$ python -q
>>> import numpy as np
>>> np.set_printoptions(suppress=True, linewidth=140)
>>> W0 = np.vander(np.arange(3) - 2, 4, increasing=True)
>>> W0
array([[ 1, -2,  4, -8],
       [ 1, -1,  1, -1],
       [ 1,  0,  0,  0]])
>>> W1 = np.array([[2, 6, 9, 4, 3], [8, 0, 1, 3, 6], [0, 5, 1, 4, 1], [2, 4, 7, 8, 9]])
>>> b = np.array([1, 0, 2, 3, 0])
>>> H = np.maximum(W0 @ W1 + b, 0)
>>> np.round((H > 0).mean(axis=0), 1)
array([0.3, 0.7, 0.7, 0.3, 0.3])
>>> np.linalg.matrix_rank(H)
np.int64(2)
>>> (H > 0).astype(int)
array([[0, 0, 0, 0, 0],
       [0, 1, 1, 0, 0],
       [1, 1, 1, 1, 1]])
>>> W2 = np.array([[-2, 3], [-1, 3], [2, 2], [-2, 2], [0, 3]])
>>> W1 @ W2
array([[  0,  59],
       [-20,  50],
       [-11,  28],
       [-10,  75]])
>>> H @ W2
array([[ 0,  0],
       [ 1, 29],
       [-4, 72]])
>>> (H @ W2).round(6).argmax(axis=1)
array([0, 1, 1])
>>> M2 = W0 / np.linalg.norm(W0, axis=1, keepdims=True)
>>> C2 = M2 @ M2.T
>>> C2[1].round(1)
array([0.8, 1. , 0.5])
>>> (C2 - 2 * np.eye(3)).round(6).argmax(axis=1)
array([1, 0, 1])
>>> C2.round(1)
array([[1. , 0.8, 0.1],
       [0.8, 1. , 0.5],
       [0.1, 0.5, 1. ]])
>>> round(np.degrees(np.arccos(np.clip(C2[1, 0], -1, 1))), 1)
np.float64(35.6)
>>> W0.shape
(3, 4)
>>> np.unravel_index(np.abs(W0).argmax(), W0.shape)
(np.int64(0), np.int64(3))
>>> W0.sum(axis=0)
array([ 3, -3,  5, -9])
>>> np.diff(W0, axis=0)
array([[ 0,  1, -3,  7],
       [ 0,  1, -1,  1]])
>>> W0 - W0[0]
array([[ 0,  0,  0,  0],
       [ 0,  1, -3,  7],
       [ 0,  2, -4,  8]])
>>> np.linalg.matrix_rank(W0)
np.int64(3)
>>> np.abs(W0).max()
np.int64(8)
>>> np.round(np.linalg.svd(W0, compute_uv=False), 1)
array([9.4, 1.4, 0.6])
>>> x = np.array([1, 2, -1, 3])
>>> h = np.maximum(W0 @ x, 0)
>>> np.flatnonzero(h > 1e-9)
array([2])
>>> np.maximum(W0 @ x, 0) - np.maximum(-W0 @ x, 0)
array([-31,  -5,   1])
>>> ang = np.radians(135)
>>> R = np.eye(4)
>>> R[3, 3] = R[2, 2] = np.cos(ang)
>>> R[3, 2], R[2, 3] = -np.sin(ang), np.sin(ang)
>>> R.round(1)
array([[ 1. ,  0. ,  0. ,  0. ],
       [ 0. ,  1. ,  0. ,  0. ],
       [ 0. ,  0. , -0.7,  0.7],
       [ 0. ,  0. , -0.7, -0.7]])
>>> M2 = W0 @ R.T
>>> round(np.linalg.det(R), 1), round(np.trace(R), 1)
(np.float64(1.0), np.float64(0.6))
>>> np.allclose(np.linalg.norm(W0, axis=1), np.linalg.norm(M2, axis=1))
True
>>> np.allclose(W0 @ W0.T, M2 @ M2.T)
True
>>> np.round(np.linalg.svd(W0, compute_uv=False), 1), np.round(np.linalg.svd(M2, compute_uv=False), 1)
(array([9.4, 1.4, 0.6]), array([9.4, 1.4, 0.6]))
>>> np.round(np.abs(M2 - W0).max(axis=0), 1)
array([ 0. ,  0. , 12.5, 10.8])
>>> arr = np.load("sample7.npy")
>>> arr
array([[ 0.8,  2.1, -3.8],
       [-1.1,  4.3,  2.1],
       [ 3.9,  0.6,  1.6]])
>>> x = np.array([2, 1, 2, 3])
>>> (W0 @ x).argmax()
np.int64(2)
>>> W0 @ (2 * x)
array([-32,   0,   4])
>>> W0 @ x
array([-16,   0,   2])
>>> np.linalg.norm(W0 @ x) <= np.linalg.norm(W0, 2) * np.linalg.norm(x) + 1e-9
np.True_
>>> (W0 * x).sum(axis=1)
array([-16,   0,   2])
>>> np.sign((W0 @ x).round(6))
array([-1,  0,  1])
>>> W0 @ np.ones(4)
array([-5.,  0.,  1.])
